% ipython --no-banner

In [1]: import numpy as np

In [2]: np.set_printoptions(precision=2, suppress=True, linewidth=160, sign=" ")

In [3]: F = np.loadtxt("test9.csv", delimiter=",")

In [4]: print(F)
[[ 5.02  0.17 -2.56  1.02]
 [-0.36 -1.9  -0.41  0.85]
 [ 4.67  0.54 -2.39 -2.12]
 [ 3.88 -0.82 -0.37 -3.76]
 [ 3.23  1.   -3.88  0.06]
 [-1.59 -1.19 -3.08  1.85]
 [ 1.97  1.38 -0.31 -4.53]
 [ 3.03 -1.02 -3.55 -0.8 ]
 [ 2.81 -0.78 -3.74  0.35]
 [ 2.92  0.99 -0.91 -0.64]
 [ 2.28 -0.45  0.86 -0.62]
 [ 0.73 -1.77 -2.95  1.39]
 [ 2.98 -0.65 -1.9   1.16]
 [ 2.68  1.49 -3.53  1.15]
 [ 3.36  0.63 -3.04 -0.81]
 [ 2.46 -1.07 -2.5   0.47]
 [-0.41 -2.96 -2.75  1.71]
 [ 1.78 -0.41  0.8  -4.54]
 [ 1.49  0.78 -3.55  1.92]
 [ 4.41  0.78 -2.22  1.94]
 [ 3.52  0.17  1.23 -1.55]
 [ 4.45  0.12 -2.91  0.96]
 [ 2.51 -1.1  -0.52 -4.55]
 [ 1.91 -2.65 -0.03 -1.29]
 [ 0.58 -3.55 -2.55  1.35]
 [ 4.24 -1.73 -0.69 -1.01]
 [ 1.92  1.46 -5.1  -0.06]
 [ 0.83  0.97 -0.48 -4.36]
 [ 3.45 -0.94  1.85 -2.47]
 [ 2.15 -0.69  0.31 -3.38]
 [ 2.65 -2.21 -0.42 -2.37]
 [ 3.62 -0.16 -2.1   1.56]
 [ 3.72  3.8  -3.37 -0.06]]

In [5]: A2 = np.c_[F[:, :1] @ np.array([[2]]), np.array([2, 0, -2, -3, 2, -1, -1, 1, 0, 0, 3, 3, -1, 0, 2, 1, 1, 3, -2, -2, 1, 0, -3, -1, 3, 1, 2, -3, 0, -2, -3, 1, -2])]

In [6]: print(A2)
[[10.04  2.  ]
 [-0.72  0.  ]
 [ 9.34 -2.  ]
 [ 7.76 -3.  ]
 [ 6.46  2.  ]
 [-3.18 -1.  ]
 [ 3.94 -1.  ]
 [ 6.06  1.  ]
 [ 5.62  0.  ]
 [ 5.84  0.  ]
 [ 4.56  3.  ]
 [ 1.46  3.  ]
 [ 5.96 -1.  ]
 [ 5.36  0.  ]
 [ 6.72  2.  ]
 [ 4.92  1.  ]
 [-0.82  1.  ]
 [ 3.56  3.  ]
 [ 2.98 -2.  ]
 [ 8.82 -2.  ]
 [ 7.04  1.  ]
 [ 8.9   0.  ]
 [ 5.02 -3.  ]
 [ 3.82 -1.  ]
 [ 1.16  3.  ]
 [ 8.48  1.  ]
 [ 3.84  2.  ]
 [ 1.66 -3.  ]
 [ 6.9   0.  ]
 [ 4.3  -2.  ]
 [ 5.3  -3.  ]
 [ 7.24  1.  ]
 [ 7.44 -2.  ]]

In [7]: print(np.linalg.norm(np.linalg.qr(F)[0].T @ A2, axis=0) ** 2 / ((A2 ** 2).sum(axis=0) + 1e-12))
[ 1.    0.14]

In [8]: print(np.linalg.matrix_rank(A2))
2

In [9]: print(np.round(np.linalg.lstsq(F, A2[:, 0])[0], 2) + 0)
[ 2.  0.  0.  0.]

In [10]: cent = F[[1, 18]].astype(float)

In [11]: for _ in range(3):
    ...:     z = np.linalg.norm(F[:, None] - cent, axis=-1).argmin(axis=1)
    ...:     cent = np.array([F[z == j].mean(axis=0) for j in range(2)])
    ...: 

In [12]: print(z)
[ 1  0  1  0  1  1  0  1  1  1  0  1  1  1  1  1  1  0  1  1  0  1  0  0  1  0  1  0  0  0  0  1  1]

In [13]: print(np.bincount(z))
[ 13  20]

In [14]: m1 = np.load("data.npy")

In [15]: print(m1)
[[ 0  1  1  0  1  0]
 [ 1  0  1  1  1  0]
 [ 1  1  0  1  1  1]
 [ 0  1  1  0  1  0]
 [ 1  1  1  1  0  0]
 [ 0  0  1  0  0  0]]

In [16]: vals, evecs = np.linalg.eigh(m1)

In [17]: x = np.array([-1, -1, 1, 0, -2, -2])

In [18]: print(evecs * np.maximum(vals, 0) @ evecs.T)
[[ 0.56  0.68  0.69  0.56  0.68  0.14]
 [ 0.68  0.83  0.83  0.68  0.83  0.15]
 [ 0.69  0.83  0.98  0.69  0.83  0.39]
 [ 0.56  0.68  0.69  0.56  0.68  0.14]
 [ 0.68  0.83  0.83  0.68  0.83  0.15]
 [ 0.14  0.15  0.39  0.14  0.15  0.39]]

In [19]: print(evecs * np.abs(vals) @ evecs.T)
[[ 1.12  0.36  0.38  1.12  0.36  0.29]
 [ 0.36  1.67  0.65  0.36  0.67  0.3 ]
 [ 0.38  0.65  1.95  0.38  0.65 -0.22]
 [ 1.12  0.36  0.38  1.12  0.36  0.29]
 [ 0.36  0.67  0.65  0.36  1.67  0.3 ]
 [ 0.29  0.3  -0.22  0.29  0.3   0.78]]

In [20]: rng = np.random.default_rng(3322)

In [21]: z = rng.permutation(6)

In [22]: print(z)
[ 2  4  3  5  1  0]

In [23]: A2 = m1[z][:, z]

In [24]: print(A2)
[[ 0  1  1  1  1  1]
 [ 1  0  1  0  1  1]
 [ 1  1  0  0  1  0]
 [ 1  0  0  0  0  0]
 [ 1  1  1  0  0  1]
 [ 1  1  0  0  1  0]]

In [25]: print(np.round(np.sort(np.abs(np.linalg.eigvals(A2))), 2) + 0)
[ 0.    0.44  1.    1.38  1.77  3.71]

In [26]: print(np.diag(A2))
[ 0  0  0  0  0  0]

In [27]: print(np.trace(A2))
0

In [28]: print(np.allclose(A2, m1))
False

In [29]: print(round(np.linalg.det(A2), 2), round(float(np.linalg.det(m1[z])), 2))
0.0 0.0

In [30]: print(np.argwhere(np.triu(m1)))
[[ 0  1]
 [ 0  2]
 [ 0  4]
 [ 1  2]
 [ 1  3]
 [ 1  4]
 [ 2  3]
 [ 2  4]
 [ 2  5]
 [ 3  4]]

In [31]: print(m1 @ m1)
[[ 3  2  2  3  2  1]
 [ 2  4  3  2  3  1]
 [ 2  3  5  2  3  0]
 [ 3  2  2  3  2  1]
 [ 2  3  3  2  4  1]
 [ 1  1  0  1  1  1]]

In [32]: print(np.trace(m1 @ m1 @ m1) // 6)
7

In [33]: print(m1.sum(axis=0))
[ 3  4  5  3  4  1]

In [34]: Lm = np.diag(m1.sum(axis=1)) - m1

In [35]: print(Lm)
[[ 3 -1 -1  0 -1  0]
 [-1  4 -1 -1 -1  0]
 [-1 -1  5 -1 -1 -1]
 [ 0 -1 -1  3 -1  0]
 [-1 -1 -1 -1  4  0]
 [ 0  0 -1  0  0  1]]

In [36]: print(np.round(np.linalg.eigvalsh(Lm), 2) + 0)
[ 0.  1.  3.  5.  5.  6.]

In [37]: print(np.abs(m1).max())
1

In [38]: np.linalg.rank(m1)
AttributeError: module 'numpy.linalg' has no attribute 'rank'


In [39]: m1[:, 6]
IndexError: index 6 is out of bounds for axis 1 with size 6


In [40]: print(np.diff(m1, axis=0))
[[ 1 -1  0  1  0  0]
 [ 0  1 -1  0  0  1]
 [-1  0  1 -1  0 -1]
 [ 1  0  0  1 -1  0]
 [-1 -1  0 -1  0  0]]

In [41]: print(np.count_nonzero(m1))
20

In [42]: r0 = np.array([-3, 1, 1, 1, 0, 1, 0]) + 0.5

In [43]: mat = np.eye(7) - 2 * np.outer(r0, r0) / (r0 @ r0)

In [44]: print(mat)
[[ 0.21  0.48  0.48  0.48  0.16  0.48  0.16]
 [ 0.48  0.71 -0.29 -0.29 -0.1  -0.29 -0.1 ]
 [ 0.48 -0.29  0.71 -0.29 -0.1  -0.29 -0.1 ]
 [ 0.48 -0.29 -0.29  0.71 -0.1  -0.29 -0.1 ]
 [ 0.16 -0.1  -0.1  -0.1   0.97 -0.1  -0.03]
 [ 0.48 -0.29 -0.29 -0.29 -0.1   0.71 -0.1 ]
 [ 0.16 -0.1  -0.1  -0.1  -0.03 -0.1   0.97]]

In [45]: print(np.round(mat @ mat.T, 2) + 0)
[[ 1.  0.  0.  0.  0.  0.  0.]
 [ 0.  1.  0.  0.  0.  0.  0.]
 [ 0.  0.  1.  0.  0.  0.  0.]
 [ 0.  0.  0.  1.  0.  0.  0.]
 [ 0.  0.  0.  0.  1.  0.  0.]
 [ 0.  0.  0.  0.  0.  1.  0.]
 [ 0.  0.  0.  0.  0.  0.  1.]]

In [46]: print(np.round(mat[:, 0] @ mat[:, 6], 2))
0.0

In [47]: print(np.linalg.norm(mat, axis=0))
[ 1.  1.  1.  1.  1.  1.  1.]

In [48]: X = np.load("case12.npy")

In [49]: print(X)
[[ 1.1 -0.5 -0.1  0.8  1.4 -1.4 -1.8]
 [ 0.3 -0.4  0.9  0.6  0.2 -1.4 -0.4]
 [-0.4  0.2 -0.2 -0.1 -0.5  0.8 -2.1]
 [ 0.   0.   1.8 -0.7  2.1 -1.7 -0.8]
 [-0.5 -2.  -0.9  2.3  1.4 -0.9 -2.7]
 [ 1.2 -1.5 -2.   0.9 -0.1  0.  -1. ]
 [ 1.   0.3 -0.5  0.1  0.1  1.2 -0.9]]

In [50]: x = np.array([2, 1, 0, 1, 0, 0, 0])

In [51]: rhs = X @ x

In [52]: beta, lr = np.zeros(7), 1 / np.linalg.norm(X, 2) ** 2

In [53]: for i in range(12):
    ...:     beta -= lr * X.T @ (X @ beta - rhs)
    ...:     if i % 2 == 0: print(i, round(np.linalg.norm(X @ beta - rhs), 2))
    ...: 
0 3.44
2 2.74
4 2.25
6 1.88
8 1.61
10 1.41

In [54]: print(round(np.linalg.cond(X), 2))
13.78

In [55]: x = np.array([1, -3, 3, 2, 1, -5, 3])

In [56]: a = np.maximum(X @ x, 0)

In [57]: print(np.maximum(X @ (3 * x), 0))
[ 20.7  34.2   0.   36.6  15.6   0.    0. ]

In [58]: print(np.maximum(X @ x, 0) - np.maximum(-X @ x, 0))
[  6.9  11.4 -12.6  12.2   5.2  -1.6  -9.8]

In [59]: print(np.flatnonzero(a > 1e-9))
[ 0  1  3  4]

In [60]: print(a)
[  6.9  11.4   0.   12.2   5.2   0.    0. ]

In [61]: print(np.tanh(X @ x))
[ 1.    1.   -1.    1.    1.   -0.92 -1.  ]

In [62]: print(X.T @ a)
[  8.41 -18.41  26.85  15.78  44.84 -51.04 -40.78]

In [63]: A2 = np.linalg.invert(X)
AttributeError: module 'numpy.linalg' has no attribute 'invert'


In [64]: A2 = np.linalg.inv(X)

In [65]: print(round(np.linalg.slogdet(X)[0], 2))
1.0

In [66]: print(np.round(np.linalg.inv(A2), 2) + 0)
[[ 1.1 -0.5 -0.1  0.8  1.4 -1.4 -1.8]
 [ 0.3 -0.4  0.9  0.6  0.2 -1.4 -0.4]
 [-0.4  0.2 -0.2 -0.1 -0.5  0.8 -2.1]
 [ 0.   0.   1.8 -0.7  2.1 -1.7 -0.8]
 [-0.5 -2.  -0.9  2.3  1.4 -0.9 -2.7]
 [ 1.2 -1.5 -2.   0.9 -0.1  0.  -1. ]
 [ 1.   0.3 -0.5  0.1  0.1  1.2 -0.9]]

In [67]: print(np.round(X @ A2, 2) + 0)
[[ 1.  0.  0.  0.  0.  0.  0.]
 [ 0.  1.  0.  0.  0.  0.  0.]
 [ 0.  0.  1.  0.  0.  0.  0.]
 [ 0.  0.  0.  1.  0.  0.  0.]
 [ 0.  0.  0.  0.  1.  0.  0.]
 [ 0.  0.  0.  0.  0.  1.  0.]
 [ 0.  0.  0.  0.  0.  0.  1.]]

In [68]: Q, evecs = np.linalg.qr(X[:, :4])[0], np.linalg.qr(X[:, 4:])[0]

In [69]: s = np.linalg.svd(Q.T @ evecs, compute_uv=False)

In [70]: print(np.round(np.linalg.norm(Q @ Q.T - evecs @ evecs.T, 2), 2))
1.0

In [71]: print((s > 0.9).sum())
1

In [72]: print(s)
[ 0.97  0.69  0.13]

In [73]: z = rng.permutation(7)

In [74]: print(z)
[ 4  5  0  6  1  3  2]

In [75]: A2 = X[z][:, z]

In [76]: print(round(float(np.linalg.det(A2)), 2), round(np.linalg.det(X[z]), 2))
46.03 46.03

In [77]: print(np.sort(np.abs(np.linalg.eigvals(A2))))
[ 0.96  0.96  1.49  2.13  2.13  2.72  2.72]

In [78]: arr = np.loadtxt("a.csv", delimiter=",")

In [79]: print(arr)
[[-1.43 -0.25  0.54 -4.29 -2.06]
 [-1.5  -1.72  3.21 -3.07  0.27]
 [ 1.33 -0.02 -0.05  4.22  2.32]
 [-1.56 -1.55  2.9  -3.42 -0.12]
 [ 0.14  1.87 -3.4  -1.36 -2.85]
 [-0.28  1.54 -2.77 -2.38 -3.03]
 [-1.43 -0.25  0.54 -4.29 -2.05]
 [ 1.5   1.71 -3.2   3.08 -0.26]
 [-1.16 -2.07  3.82 -1.66  1.43]
 [ 0.83 -0.92  1.61  3.5   2.94]
 [ 1.53  0.57 -1.12  4.27  1.69]
 [ 0.87  2.12 -3.9   0.68 -2.02]
 [ 1.58  1.44 -2.71  3.6   0.34]
 [-0.59  1.22 -2.18 -3.04 -3.03]
 [ 0.13 -1.67  3.01  2.04  2.99]
 [ 0.83  2.12 -3.89  0.57 -2.08]
 [-0.61 -2.08  3.81  0.08  2.4 ]
 [ 0.41 -1.42  2.54  2.66  3.05]
 [ 1.22 -0.26  0.39  4.11  2.53]
 [ 0.86  2.12 -3.9   0.66 -2.03]
 [ 1.57  1.52 -2.85  3.47  0.17]
 [ 1.6   1.1  -2.09  4.    0.94]
 [ 1.5   0.46 -0.93  4.29  1.81]
 [ 1.5   0.45 -0.9   4.29  1.83]
 [ 1.17 -0.37  0.59  4.04  2.61]
 [ 1.2  -0.3   0.46  4.09  2.56]
 [-1.1   0.49 -0.83 -3.94 -2.71]
 [-0.59 -2.08  3.8   0.15  2.42]
 [ 0.25  1.93 -3.52 -1.07 -2.77]
 [ 1.57  0.77 -1.49  4.21  1.43]]

In [80]: D = np.linalg.norm(arr[:, None] - arr[None], axis=-1)

In [81]: print(np.flatnonzero(D[2] < D.mean() / 2))
[  2   9  10  18  21  22  23  24  25  29]

In [82]: print(np.linalg.matrix_rank(D ** 2))
3

In [83]: data = np.loadtxt("sample0.csv", delimiter=",")

In [84]: print(data)
[[ 0.  1.  0.  0.]
 [ 0.  0.  0.  1.]
 [ 0.  0.  1.  0.]
 [ 1.  0.  0.  0.]]

In [85]: def softmax(z):
    ...:     e = np.exp(z - z.max(axis=-1, keepdims=True))
    ...:     return e / e.sum(axis=-1, keepdims=True)
    ...: 

In [86]: print(softmax(data[0] + 3))
[ 0.17  0.48  0.17  0.17]

In [87]: print(np.round(softmax(10 * data[0]), 2) + 0)
[ 0.  1.  0.  0.]

In [88]: print(softmax(data).sum(axis=1))
[ 1.  1.  1.  1.]

In [89]: print(softmax(data[0]))
[ 0.17  0.48  0.17  0.17]

In [90]: att = data @ data.T / np.sqrt(4)

In [91]: print(softmax(att)[0] @ data)
[ 0.22  0.35  0.22  0.22]

In [92]: print(softmax(att))
[[ 0.35  0.22  0.22  0.22]
 [ 0.22  0.35  0.22  0.22]
 [ 0.22  0.22  0.35  0.22]
 [ 0.22  0.22  0.22  0.35]]

In [93]: x = np.array([1, -1, -2, -2])

In [94]: rhs = data @ x

In [95]: beta, lr = np.zeros(4), 1 / np.linalg.norm(data, 2) ** 2

In [96]: for i in range(40):
    ...:     beta -= lr * data.T @ (data @ beta - rhs)
    ...:     if i % 10 == 0: print(i, round(np.linalg.norm(data @ beta - rhs), 2))
    ...: 
0 0.0
10 0.0
20 0.0
30 0.0

In [97]: print(beta)
[ 1. -1. -2. -2.]

In [98]: print(round(float(np.linalg.cond(data)), 2))
1.0

In [99]: z = rng.permutation(4)

In [100]: print(z)
[ 1  2  3  0]

In [101]: A2 = data[z][:, z]

In [102]: print(round(np.linalg.det(A2), 2), round(float(np.linalg.det(data[z])), 2))
1.0 -1.0

In [103]: print(np.trace(A2))
1.0

In [104]: print(np.sort(np.abs(np.linalg.eigvals(A2))))
[ 1.  1.  1.  1.]

In [105]: print(A2)
[[ 0.  0.  1.  0.]
 [ 0.  1.  0.  0.]
 [ 0.  0.  0.  1.]
 [ 1.  0.  0.  0.]]

In [106]: print(round(float(np.linalg.norm(data[1] - data[3])), 2))
1.41

In [107]: print(np.round(np.linalg.norm(data, 1), 2), round(float(np.linalg.norm(data, np.inf)), 2))
1.0 1.0

In [108]: print(np.round(np.linalg.norm(data[1], 1), 2), round(np.linalg.norm(data[1], np.inf), 2))
1.0 1.0

In [109]: print(data[1] @ data[3])
0.0

In [110]: print(np.linalg.norm(data, axis=1))
[ 1.  1.  1.  1.]
